$ python -q
>>> import numpy as np
>>> np.set_printoptions(suppress=True, linewidth=160)
>>> M = np.load("case18.npy")
>>> M
array([[ 4,  1,  0,  1],
       [ 1, -4,  2,  4],
       [ 0,  2, -6, -4],
       [ 1,  4, -4,  0]])
>>> np.round(np.linalg.eigvals(M).sum().real, 1)
np.float64(-6.0)
>>> round(float(np.linalg.det(M[::-1])), 1)
348.0
>>> round(float(np.linalg.det(2 * M)), 1), np.round(np.linalg.det(M), 1)
(5568.0, np.float64(348.0))
>>> np.kron(np.eye(2, dtype=int), M)
array([[ 4,  1,  0,  1,  0,  0,  0,  0],
       [ 1, -4,  2,  4,  0,  0,  0,  0],
       [ 0,  2, -6, -4,  0,  0,  0,  0],
       [ 1,  4, -4,  0,  0,  0,  0,  0],
       [ 0,  0,  0,  0,  4,  1,  0,  1],
       [ 0,  0,  0,  0,  1, -4,  2,  4],
       [ 0,  0,  0,  0,  0,  2, -6, -4],
       [ 0,  0,  0,  0,  1,  4, -4,  0]])
>>> [round(float(np.linalg.det(M[:i, :i])), 2) + 0 for i in range(1, 5)]
[4.0, -17.0, 86.0, 348.0]
>>> np.round(np.linalg.eigvalsh(M).min(), 1)
np.float64(-10.3)
>>> other = np.linalg.inv(M)
>>> round(float(np.linalg.cond(M)), 1)
4.5
>>> np.round(M @ other, 1) + 0
array([[1., 0., 0., 0.],
       [0., 1., 0., 0.],
       [0., 0., 1., 0.],
       [0., 0., 0., 1.]])
>>> np.round(np.linalg.slogdet(M)[0], 1)
np.float64(1.0)
>>> np.round(np.linalg.det(M) * other, 1) + 0
array([[ 96.,   0.,  24., -36.],
       [  0., -58., -58.,  58.],
       [ 24., -58., -52., -38.],
       [-36.,  58., -38.,  86.]])
>>> C2 = M.T @ M
>>> np.round(np.linalg.svd(M, compute_uv=False) ** 2, 1)
array([105.2,  24.6,   8.9,   5.2])
>>> np.linalg.matrix_rank(C2)
np.int64(4)
>>> C2
array([[ 18,   4,  -2,   8],
       [  4,  37, -36, -23],
       [ -2, -36,  56,  32],
       [  8, -23,  32,  33]])
>>> np.trace(C2), (M ** 2).sum()
(np.int64(144), np.int64(144))
>>> (M @ M.T).shape
(4, 4)
>>> np.diag(C2)
array([18, 37, 56, 33])
>>> np.round(np.linalg.eigvalsh(C2)[::-1], 1)
array([105.2,  24.6,   8.9,   5.2])
>>> arr = np.vander(np.arange(4) - 2, 3, increasing=True)
>>> arr
array([[ 1, -2,  4],
       [ 1, -1,  1],
       [ 1,  0,  0],
       [ 1,  1,  1]])
>>> other = np.c_[arr[:, :1] @ np.array([[-2]]), np.array([5, -4, -4, -4])]
>>> other
array([[-2,  5],
       [-2, -4],
       [-2, -4],
       [-2, -4]])
>>> np.round(np.linalg.lstsq(arr, other[:, 0])[0], 1) + 0
array([-2.,  0.,  0.])
>>> np.linalg.matrix_rank(other)
np.int64(2)
>>> np.linalg.matrix_rank(arr)
np.int64(3)
>>> np.zeros(4, 3)
Traceback (most recent call last):
  File "<python-input-30>", line 1, in <module>
    np.zeros(4, 3)
    ~~~~~~~~^^^^^^
TypeError: Cannot interpret '3' as a data type
>>> arr[4]
Traceback (most recent call last):
  File "<python-input-31>", line 1, in <module>
    arr[4]
    ~~~^^^
IndexError: index 4 is out of bounds for axis 0 with size 4
>>> arr[:, 3]
Traceback (most recent call last):
  File "<python-input-32>", line 1, in <module>
    arr[:, 3]
    ~~~^^^^^^
IndexError: index 3 is out of bounds for axis 1 with size 3
>>> np.linalg.rank(arr)
Traceback (most recent call last):
  File "<python-input-33>", line 1, in <module>
    np.linalg.rank(arr)
    ^^^^^^^^^^^^^^
AttributeError: module 'numpy.linalg' has no attribute 'rank'
>>> np.diff(arr, axis=0)
array([[ 0,  1, -3],
       [ 0,  1, -1],
       [ 0,  1,  1]])
>>> np.round(np.linalg.norm(arr), 1)
np.float64(5.3)
>>> arr.sum(axis=0)
array([ 4, -2,  6])
>>> X = np.load("layer16.npy")
>>> X.round(1) + 0
array([[ 0.3, -0.3,  0.1, -0.1, -0.3],
       [-0.3,  0.3, -0.1,  0.1,  0.3],
       [ 0.1, -0.1,  0. ,  0. , -0.1],
       [-0.1,  0.1,  0. ,  0. ,  0.1],
       [-0.3,  0.3, -0.1,  0.1,  0.3]])
>>> ev, vecs = np.linalg.eigh(X)
>>> x = np.array([0, 8, 1, 3, 8])
>>> round(float(x @ X @ x / (x @ x)), 1), np.round(ev[0], 1), np.round(ev[-1], 1)
(0.6, np.float64(-0.0), np.float64(1.0))
>>> np.round(np.linalg.eigvalsh(X[1:, 1:]), 1) + 0
array([0. , 0. , 0. , 0.7])
>>> np.round(vecs * np.abs(ev) @ vecs.T, 1) + 0
array([[ 0.3, -0.3,  0.1, -0.1, -0.3],
       [-0.3,  0.3, -0.1,  0.1,  0.3],
       [ 0.1, -0.1,  0. ,  0. , -0.1],
       [-0.1,  0.1,  0. ,  0. ,  0.1],
       [-0.3,  0.3, -0.1,  0.1,  0.3]])
>>> ev, vecs = np.linalg.eigh(X)
>>> np.round(np.linalg.eigvalsh(X @ X), 1) + 0
array([0., 0., 0., 0., 1.])
>>> round(float(ev.sum()), 1), np.trace(X)
(1.0, np.float64(1.0))
>>> np.round(np.linalg.eigvalsh(X + 3 * np.eye(5)), 1)
array([3., 3., 3., 3., 4.])
>>> np.unique(ev.round(6) + 0, return_counts=True)[1]
array([4, 1])
>>> np.round(vecs @ np.diag(ev) @ vecs.T, 1) + 0
array([[ 0.3, -0.3,  0.1, -0.1, -0.3],
       [-0.3,  0.3, -0.1,  0.1,  0.3],
       [ 0.1, -0.1,  0. ,  0. , -0.1],
       [-0.1,  0.1,  0. ,  0. ,  0.1],
       [-0.3,  0.3, -0.1,  0.1,  0.3]])
>>> Uu, sig, Vt = np.linalg.svd(X)
>>> vecs = Vt[:(sig > 1e-8).sum()]
>>> rng = np.random.default_rng(193858)
>>> x = X[1] + -2 * X[0] + rng.integers(2) * np.eye(5)[2]
>>> x.round(1)
array([-0.9,  0.9, -0.3,  0.3,  0.9])
>>> np.round(np.diag(vecs.T @ vecs), 1) + 0
array([0.3, 0.3, 0. , 0. , 0.3])
>>> np.linalg.matrix_rank(np.vstack([X, x]))
np.int64(1)
>>> np.allclose(X[:-1].T @ np.linalg.lstsq(X[:-1].T, X[-1])[0], X[-1])
True
>>> np.abs(np.diag(np.linalg.qr(X)[1])) > 1e-9
array([ True, False, False, False, False])
>>> x = np.array([-9, 3, -9, -4, -7])
>>> np.round(np.eye(5) - X, 1) + 0
array([[ 0.7,  0.3, -0.1,  0.1,  0.3],
       [ 0.3,  0.7,  0.1, -0.1, -0.3],
       [-0.1,  0.1,  1. ,  0. ,  0.1],
       [ 0.1, -0.1,  0. ,  1. , -0.1],
       [ 0.3, -0.3,  0.1, -0.1,  0.7]])
>>> np.round(X @ X @ x, 1)
array([-2.1,  2.1, -0.7,  0.7,  2.1])
>>> np.round((x - X @ x) @ (X @ x), 1)
np.float64(0.0)
>>> np.trace(X)
np.float64(1.0)
>>> u = np.array([1, -3])
>>> g = np.array([4, 9, -5])
>>> J = np.outer(u, g)
>>> J
array([[  4,   9,  -5],
       [-12, -27,  15]])
>>> other = np.array([[0, -1, 0], [0, 0, 0], [-2, 2, -2]])
>>> np.einsum("ij,ij->i", J, J)
array([ 122, 1098])
>>> np.linalg.matrix_rank(np.vstack([J, other.T]))
np.int64(3)
>>> np.linalg.matrix_rank(J @ other)
np.int64(1)
>>> K = np.load("a.npy")
>>> K
array([[ 0., -1., -1.,  0., -1.,  0.],
       [-1.,  0., -1.,  0., -1.,  0.],
       [-1., -1.,  0.,  0., -1.,  0.],
       [ 0.,  0.,  0.,  0.,  0., -1.],
       [-1., -1., -1.,  0.,  0.,  0.],
       [ 0.,  0.,  0., -1.,  0.,  0.]])
>>> ev, vecs = np.linalg.eigh(K)
>>> x = np.array([2, 1, 2, 0, -2, -1])
>>> np.round(np.linalg.eigvalsh(K[1:, 1:]), 1)
array([-2., -1.,  1.,  1.,  1.])
>>> x @ K @ x
np.float64(4.0)
>>> round(float(x @ K @ x / (x @ x)), 1), ev[0], ev[-1]
(0.3, np.float64(-3.0), np.float64(1.0))
>>> W2 = np.array([[0.2, -0.7, 1.3, 1.3, -0.8, 0.8],
...     [-1.2, 1.4, -0.2, 1.4, 0.3, 0.6],
...     [0.8, -0.5, -0.9, 0.1, 0.6, 0.5]])
>>> A = np.array([[-2, -1, 0],
...     [4, -4, -3],
...     [-3, -4, -2],
...     [-2, -5, -1],
...     [4, 0, 1],
...     [3, -1, 0],
...     [0, 2, 3],
...     [0, -5, 0],
...     [-3, -1, -4],
...     [-3, -1, 0],
...     [3, -1, -2],
...     [-1, -2, -5],
...     [3, 2, -3],
...     [-5, 1, -1],
...     [2, 0, -2],
...     [0, 1, 5],
...     [-1, -1, 3],
...     [1, 0, 4],
...     [5, -3, -4],
...     [5, -5, -5],
...     [-5, -1, 2],
...     [3, 4, 5],
...     [-1, -5, 1],
...     [0, 5, -5],
...     [5, -5, 0],
...     [5, -2, 5],
...     [-2, -4, -1],
...     [1, -4, 3],
...     [5, -3, -5],
...     [5, 3, 5],
...     [3, 5, 4]]) @ W2 + 0.1 * rng.normal(size=(31, 6))
>>> A.round(1) + 0
array([[  0.7,   0. ,  -2.4,  -4.1,   1.1,  -2.1],
       [  3. ,  -6.8,   8.8,  -0.6,  -6.2,  -0.7],
       [  2.6,  -2.5,  -1.2,  -9.7,   0.1,  -5.7],
       [  5. ,  -5. ,  -0.7,  -9.7,  -0.6,  -5.3],
       [  1.5,  -3.3,   4.1,   5.3,  -2.7,   3.8],
       [  1.7,  -3.5,   4.1,   2.4,  -2.8,   1.7],
       [  0. ,   1.3,  -3.1,   3.2,   2.3,   2.7],
       [  6. ,  -7.1,   1.2,  -7. ,  -1.5,  -2.9],
       [ -2.5,   2.7,  -0.2,  -5.7,  -0.3,  -5. ],
       [  0.6,   0.6,  -3.5,  -5.4,   2.1,  -2.8],
       [  0.2,  -2.5,   5.9,   2.4,  -3.9,   0.7],
       [ -1.7,   0.6,   3.4,  -4.7,  -2.7,  -4.5],
       [ -4. ,   2.1,   6.3,   6.4,  -3.6,   2.1],
       [ -2.9,   5.5,  -5.6,  -5.2,   3.7,  -4. ],
       [ -1.3,  -0.3,   4.5,   2.3,  -2.8,   0.7],
       [  2.6,  -1.1,  -4.7,   2. ,   3.4,   3.2],
       [  3.2,  -2.2,  -3.8,  -2.2,   2.1,   0.1],
       [  3.4,  -2.7,  -2.3,   1.7,   1.7,   2.8],
       [  1.4,  -5.7,  11. ,   2. ,  -7.3,   0.1],
       [  3. ,  -7.9,  11.9,  -1.1,  -8.5,  -1.4],
       [  1.8,   1.1,  -8.1,  -7.5,   4.9,  -3.6],
       [ -0.1,   0.9,  -1.6,  10.1,   1.7,   7.5],
       [  6.6,  -6.8,  -1.2,  -8.3,  -0.2,  -3.4],
       [-10. ,   9.6,   3.6,   6.4,  -1.6,   0.7],
       [  6.9, -10.4,   7.6,  -0.5,  -5.7,   1. ],
       [  7.3,  -8.7,   2.4,   4.3,  -1.7,   5.4],
       [  3.5,  -3.6,  -0.8,  -8.3,  -0.1,  -4.6],
       [  7.4,  -7.8,  -0.7,  -4. ,  -0.1,  -0.2],
       [  0.7,  -5.3,  11.5,   1.8,  -7.9,  -0.4],
       [  1.4,  -2.1,   1.5,  11.1,  -0.1,   8.2],
       [ -2. ,   3. ,  -0.6,  11.3,   1.6,   7.5]])
>>> Ac = A - A.mean(axis=0)
>>> vecs = np.linalg.svd(Ac)[2][:3]
>>> other = Ac - Ac @ vecs.T @ vecs
>>> np.round(np.diag(vecs.T @ vecs), 1)
array([0.5, 0.5, 0.6, 0.7, 0.3, 0.4])
>>> np.linalg.norm(other, axis=1).round(6).argmax()
np.int64(30)
>>> np.round(other.std(axis=0), 1)
array([0.1, 0.1, 0.1, 0.1, 0.1, 0.1])
>>> np.round(np.cov(Ac @ vecs.T, rowvar=False), 1) + 0
array([[56.6,  0. ,  0. ],
       [ 0. , 45.5,  0. ],
       [ 0. ,  0. , 21.6]])
>>> C2 = np.cov(A, rowvar=False)
>>> np.round(np.polyfit(A[:, 3], A[:, 4], 1), 1)
array([-0.1, -1.2])
>>> np.argwhere(np.triu(np.abs(np.corrcoef(A.T)) > 0.8, 1))
array([[0, 1],
       [2, 4],
       [3, 5]])
>>> np.round(np.corrcoef(A.T), 1) + 0
array([[ 1. , -0.9,  0. , -0.4, -0.1, -0.1],
       [-0.9,  1. , -0.4,  0.2,  0.5,  0. ],
       [ 0. , -0.4,  1. ,  0.3, -1. ,  0.1],
       [-0.4,  0.2,  0.3,  1. , -0.2,  0.9],
       [-0.1,  0.5, -1. , -0.2,  1. ,  0. ],
       [-0.1,  0. ,  0.1,  0.9,  0. ,  1. ]])
>>> np.round(A.std(axis=0), 1)
array([3.6, 4.4, 5.1, 6. , 3.4, 3.8])
>>> round(np.corrcoef(A[:, 3], A[:, 4])[0, 1], 1)
np.float64(-0.2)
>>> np.argsort(-A.std(axis=0).round(6), kind="stable")
array([3, 2, 1, 5, 0, 4])
>>> C2.round(1)
array([[ 13.7, -14.8,  -0.6,  -8.4,  -0.9,  -1.1],
       [-14.8,  20.1,  -9.6,   6.1,   7.8,   0.6],
       [ -0.6,  -9.6,  26.6,   9.4, -17.6,   2.3],
       [ -8.4,   6.1,   9.4,  36.6,  -3.2,  21.9],
       [ -0.9,   7.8, -17.6,  -3.2,  11.9,   0.2],
       [ -1.1,   0.6,   2.3,  21.9,   0.2,  15. ]])
>>> C2.shape
(6, 6)
>>> np.round(np.linalg.svd(A, compute_uv=False), 1)
array([41.2, 41. , 25.7,  0.6,  0.5,  0.4])
>>> np.zeros(31, 6)
Traceback (most recent call last):
  File "<python-input-99>", line 1, in <module>
    np.zeros(31, 6)
    ~~~~~~~~^^^^^^^
TypeError: Cannot interpret '6' as a data type
>>> np.round(A.mean(axis=0), 1) + 0
array([ 1.5, -2.2,  1.5, -0.4, -1.1,  0. ])
>>> np.round(A.sum(axis=0), 1)
array([ 46. , -67.8,  47.3, -11.4, -35.4,   1.4])
>>> round(np.linalg.norm(A), 1)
np.float64(63.6)
>>> x = np.array([1, 1, 3, 3, 1, 0])
>>> h = np.maximum(A @ x, 0)
>>> np.round(np.tanh(A @ x), 1)
array([-1. ,  1. , -1. , -1. ,  1. ,  1. ,  1. , -1. , -1. , -1. ,  1. , -1. ,  1. , -1. ,  1. , -1. , -1. ,  0.6,  1. ,  1. , -1. ,  1. , -1. ,  1. ,  1. ,
        1. , -1. , -1. ,  1. ,  1. ,  1. ])
>>> np.round(np.maximum(A @ (3 * x), 0), 1)
array([  0. ,  44.1,   0. ,   0. ,  71. ,  45. ,  11.9,   0. ,   0. ,   0. ,  56.5,   0. ,  97.8,   0. ,  47.7,   0. ,   0. ,   2. ,  81.3,  57.6,   0. ,
        83.9,   0. ,  84.5,  36.7,  50.8,   0. ,   0. ,  83.1, 111.4, 104. ])
>>> np.round(A.T @ h, 1)
array([  -17.6,  -611. ,  1736.3,  1871.3, -1045. ,  1070.2])
>>> other = np.c_[A[:, :1] @ np.array([[0]]), np.array([3, 3, -1, -2, -3, 1, -3, 3, 2, 0, 1, -3, -1, -3, -2, -3, -1, 1, 2, 0, 2, -2, -3, 1, -2, 3, -2, 1, -3, 3, 1])]
>>> other
array([[ 0.,  3.],
       [ 0.,  3.],
       [ 0., -1.],
       [ 0., -2.],
       [ 0., -3.],
       [ 0.,  1.],
       [ 0., -3.],
       [ 0.,  3.],
       [ 0.,  2.],
       [ 0.,  0.],
       [ 0.,  1.],
       [ 0., -3.],
       [ 0., -1.],
       [ 0., -3.],
       [ 0., -2.],
       [ 0., -3.],
       [ 0., -1.],
       [ 0.,  1.],
       [ 0.,  2.],
       [ 0.,  0.],
       [ 0.,  2.],
       [ 0., -2.],
       [ 0., -3.],
       [ 0.,  1.],
       [ 0., -2.],
       [ 0.,  3.],
       [ 0., -2.],
       [ 0.,  1.],
       [ 0., -3.],
       [ 0.,  3.],
       [ 0.,  1.]])
>>> np.linalg.matrix_rank(np.c_[A, other])
np.int64(7)
>>> np.round(np.linalg.norm(other - A @ np.linalg.lstsq(A, other)[0], axis=0), 1)
array([ 0. , 11.7])
